$ python -q
>>> import numpy as np
>>> np.set_printoptions(precision=3, suppress=True, linewidth=200)
>>> feats = np.loadtxt("x.csv", delimiter=",")
>>> feats
array([[ 0., -1.,  1., -1., -1., -2.],
       [ 0.,  1.,  1.,  0., -1., -1.],
       [-1.,  3.,  0.,  2., -1., -2.],
       [ 0.,  0.,  0.,  0.,  0.,  0.],
       [ 0.,  3.,  1.,  1., -2.,  2.],
       [-1.,  4., -1.,  3.,  0.,  0.],
       [-1.,  2., -1.,  2., -1., -1.],
       [ 0.,  4., -1.,  3., -3., -3.],
       [ 0.,  0.,  0.,  0.,  0.,  0.],
       [ 2.,  0.,  3., -2., -5., -2.],
       [ 1.,  2.,  0.,  1., -2., -2.],
       [ 0.,  0.,  0.,  0.,  0.,  0.],
       [ 0.,  0.,  0.,  0.,  0.,  0.],
       [ 0., -1.,  1., -1., -1., -2.],
       [ 2.,  1.,  2., -1., -4.,  0.],
       [ 0.,  0.,  0.,  0.,  0.,  0.],
       [ 0.,  2.,  0.,  1.,  0.,  1.],
       [-2.,  4., -2.,  4., -1., -2.],
       [ 0.,  0.,  0.,  0.,  0.,  0.],
       [ 1.,  2.,  0.,  1., -2., -2.],
       [ 1.,  1.,  1.,  0., -3., -4.],
       [-1.,  4., -1.,  3.,  0.,  0.],
       [ 1.,  2.,  2.,  0., -5., -3.],
       [ 0.,  1.,  1.,  0., -1., -1.],
       [ 2.,  1.,  2., -1., -4.,  0.],
       [-1.,  1.,  0.,  1., -2., -3.],
       [ 0.,  0.,  2., -1., -4., -1.],
       [-1.,  2., -1.,  2.,  0., -1.],
       [ 0.,  0.,  0.,  0.,  0.,  0.],
       [ 2.,  0.,  3., -2., -5., -2.],
       [-1.,  2., -1.,  2., -1., -1.],
       [ 0.,  0.,  0.,  0.,  0.,  0.],
       [ 0., -1.,  1., -1., -1., -2.],
       [ 1.,  4.,  0.,  2., -2., -1.],
       [ 1.,  1.,  1.,  0., -3., -4.],
       [ 1.,  4.,  0.,  2., -2., -1.],
       [ 0.,  0.,  0.,  0.,  0.,  0.],
       [ 0.,  4., -1.,  3., -2., -3.],
       [-1.,  2., -1.,  2., -1., -1.]])
>>> w1 = np.array([[3, 0], [0, 0], [0, 0], [-4, -4], [-1, 4], [-4, 1]])
>>> b = np.array([1, 2])
>>> act = np.maximum(feats @ w1 + b, 0)
>>> (act > 0).mean(axis=0)
array([0.744, 0.231])
>>> basis = np.array([[-1, -1], [2, -1]])
>>> w1 @ basis
array([[-3, -3],
       [ 0,  0],
       [ 0,  0],
       [-4,  8],
       [ 9, -3],
       [ 6,  3]])
>>> act @ basis
array([[-14., -14.],
       [ -6.,  -6.],
       [  0.,   0.],
       [  3.,  -3.],
       [  0.,   0.],
       [  0.,   0.],
       [  0.,   0.],
       [ -4.,  -4.],
       [  3.,  -3.],
       [-28., -28.],
       [-10., -10.],
       [  3.,  -3.],
       [  3.,  -3.],
       [-14., -14.],
       [-15., -15.],
       [  3.,  -3.],
       [  0.,   0.],
       [  0.,   0.],
       [  3.,  -3.],
       [-10., -10.],
       [-23., -23.],
       [  0.,   0.],
       [-21., -21.],
       [ -6.,  -6.],
       [-15., -15.],
       [ -8.,  -8.],
       [-13., -13.],
       [  0.,   0.],
       [  3.,  -3.],
       [-28., -28.],
       [  0.,   0.],
       [  3.,  -3.],
       [-14., -14.],
       [ -2.,  -2.],
       [-23., -23.],
       [ -2.,  -2.],
       [  3.,  -3.],
       [ -3.,  -3.],
       [  0.,   0.]])
>>> proj = feats @ np.linalg.solve(feats.T @ feats, feats.T)
>>> np.round(proj @ feats[:, 3], 3) + 0
array([-1.,  0.,  2.,  0.,  1.,  3.,  2.,  3.,  0., -2.,  1.,  0.,  0., -1., -1.,  0.,  1.,  4.,  0.,  1.,  0.,  3.,  0.,  0., -1.,  1., -1.,  2.,  0., -2.,  2.,  0., -1.,  2.,  0.,  2.,  0.,  3.,
        2.])
>>> rng = np.random.default_rng(63)
>>> ang = rng.uniform(0, 2 * np.pi, 37)
>>> q, _ = np.linalg.qr(np.array([[-0.3, -0.6],
...     [0.1, 0.3],
...     [-0.5, -1.0],
...     [0.3, 0.4],
...     [2.4, -0.6],
...     [0.0, 0.2],
...     [0.0, -1.2],
...     [-0.5, -0.7],
...     [1.9, 1.1],
...     [0.4, 1.4],
...     [0.5, 0.1],
...     [0.1, -0.3]]))
>>> E = 5 * np.c_[np.cos(ang), np.sin(ang)] @ q.T
>>> E
array([[ 0.051,  0.054,  0.086, -0.194, -4.269,  0.143, -0.857,  0.3  , -2.254,  0.36 , -0.729, -0.374],
       [-0.513,  0.18 , -0.855,  0.494,  3.594,  0.019, -0.113, -0.826,  2.994,  0.74 ,  0.77 ,  0.124],
       [ 0.82 , -0.456,  1.366, -0.454,  3.327, -0.366,  2.196,  0.817, -0.249, -2.191,  0.281,  0.642],
       [ 0.429, -0.137,  0.715, -0.442, -3.779,  0.013, -0.077,  0.734, -2.89 , -0.533, -0.773, -0.175],
       [ 0.837, -0.464,  1.396, -0.468,  3.262, -0.369,  2.214,  0.842, -0.323, -2.223,  0.265,  0.643],
       [ 0.692, -0.402,  1.153, -0.349,  3.71 , -0.342,  2.054,  0.639,  0.241, -1.949,  0.388,  0.625],
       [ 1.073, -0.501,  1.788, -0.786, -0.847, -0.286,  1.719,  1.358, -2.926, -2.29 , -0.499,  0.359],
       [ 1.109, -0.558,  1.849, -0.733,  1.297, -0.377,  2.26 ,  1.284, -1.94 , -2.609, -0.154,  0.572],
       [ 0.928, -0.409,  1.546, -0.728, -2.024, -0.2  ,  1.2  ,  1.246, -3.177, -1.837, -0.647,  0.191],
       [-0.53 ,  0.19 , -0.884,  0.505,  3.551,  0.026, -0.154, -0.845,  3.013,  0.784,  0.769,  0.113],
       [ 0.497, -0.172,  0.829, -0.484, -3.63 , -0.013,  0.078,  0.81 , -2.976, -0.702, -0.771, -0.133],
       [ 0.54 , -0.195,  0.9  , -0.511, -3.527, -0.029,  0.176,  0.856, -3.023, -0.808, -0.768, -0.107],
       [ 0.742, -0.423,  1.237, -0.39 ,  3.575, -0.352,  2.114,  0.708,  0.056, -2.046,  0.349,  0.633],
       [ 1.056, -0.489,  1.76 , -0.781, -1.037, -0.274,  1.647,  1.348, -2.982, -2.231, -0.525,  0.334],
       [ 1.121, -0.54 ,  1.869, -0.788,  0.025, -0.333,  1.999,  1.369, -2.604, -2.495, -0.37 ,  0.459],
       [ 1.128, -0.55 ,  1.88 , -0.78 ,  0.384, -0.348,  2.091,  1.357, -2.44 , -2.55 , -0.312,  0.495],
       [ 0.421, -0.133,  0.702, -0.437, -3.794,  0.016, -0.094,  0.726, -2.88 , -0.515, -0.773, -0.18 ],
       [ 0.075, -0.116,  0.125,  0.107,  4.321, -0.182,  1.094, -0.148,  1.985, -0.647,  0.695,  0.431],
       [-1.098,  0.556, -1.829,  0.717, -1.501,  0.381, -2.285, -1.258,  1.81 ,  2.606,  0.116, -0.586],
       [ 1.035, -0.476,  1.725, -0.774, -1.24 , -0.261,  1.565,  1.334, -3.036, -2.163, -0.552,  0.307],
       [ 1.038, -0.477,  1.729, -0.775, -1.218, -0.262,  1.574,  1.336, -3.03 , -2.17 , -0.549,  0.31 ],
       [-1.063,  0.494, -1.771,  0.783,  0.963,  0.279, -1.675, -1.352,  2.961,  2.255,  0.515, -0.344],
       [ 0.513, -0.322,  0.854, -0.21 ,  4.061, -0.302,  1.814,  0.401,  0.835, -1.59 ,  0.506,  0.585],
       [ 0.355, -0.099,  0.592, -0.395, -3.916,  0.04 , -0.239,  0.652, -2.787, -0.355, -0.771, -0.218],
       [ 1.082, -0.553,  1.803, -0.698,  1.715, -0.384,  2.305,  1.227, -1.667, -2.595, -0.075,  0.6  ],
       [-0.296,  0.068, -0.493,  0.357,  4.012, -0.061,  0.366, -0.584,  2.696,  0.211,  0.767,  0.251],
       [-0.572,  0.212, -0.954,  0.53 ,  3.443,  0.042, -0.252, -0.891,  3.057,  0.889,  0.765,  0.086],
       [ 0.903, -0.395,  1.505, -0.716, -2.166, -0.187,  1.124,  1.224, -3.19 , -1.766, -0.662,  0.167],
       [ 0.548, -0.199,  0.913, -0.515, -3.507, -0.032,  0.195,  0.865, -3.032, -0.828, -0.767, -0.101],
       [-1.118,  0.559, -1.864,  0.747, -1.089,  0.372, -2.23 , -1.306,  2.065,  2.606,  0.191, -0.556],
       [-1.108,  0.528, -1.847,  0.791,  0.314,  0.317, -1.9  , -1.372,  2.742,  2.427,  0.422, -0.422],
       [ 0.565, -0.208,  0.942, -0.526, -3.461, -0.039,  0.236,  0.883, -3.05 , -0.872, -0.765, -0.09 ],
       [-0.431,  0.285, -0.718,  0.149, -4.168,  0.282, -1.692, -0.295, -1.079,  1.42 , -0.551, -0.561],
       [-0.09 ,  0.123, -0.15 , -0.097, -4.324,  0.187, -1.12 ,  0.131, -1.952,  0.68 , -0.691, -0.437],
       [-0.637,  0.378, -1.062,  0.307, -3.836,  0.331, -1.986, -0.566, -0.43 ,  1.843, -0.427, -0.615],
       [ 0.783, -0.326,  1.305, -0.653, -2.737, -0.131,  0.784,  1.109, -3.196, -1.437, -0.717,  0.066],
       [ 0.816, -0.455,  1.36 , -0.45 ,  3.34 , -0.365,  2.193,  0.812, -0.234, -2.184,  0.285,  0.642]])
>>> Xc = E - E.mean(axis=0)
>>> vecs = np.linalg.svd(Xc)[2][:2]
>>> B = Xc - Xc @ vecs.T @ vecs
>>> np.diag(vecs.T @ vecs)
array([0.051, 0.012, 0.142, 0.025, 0.749, 0.006, 0.216, 0.075, 0.411, 0.272, 0.024, 0.017])
>>> np.round(B.std(axis=0), 3) + 0
array([0., 0., 0., 0., 0., 0., 0., 0., 0., 0., 0., 0.])
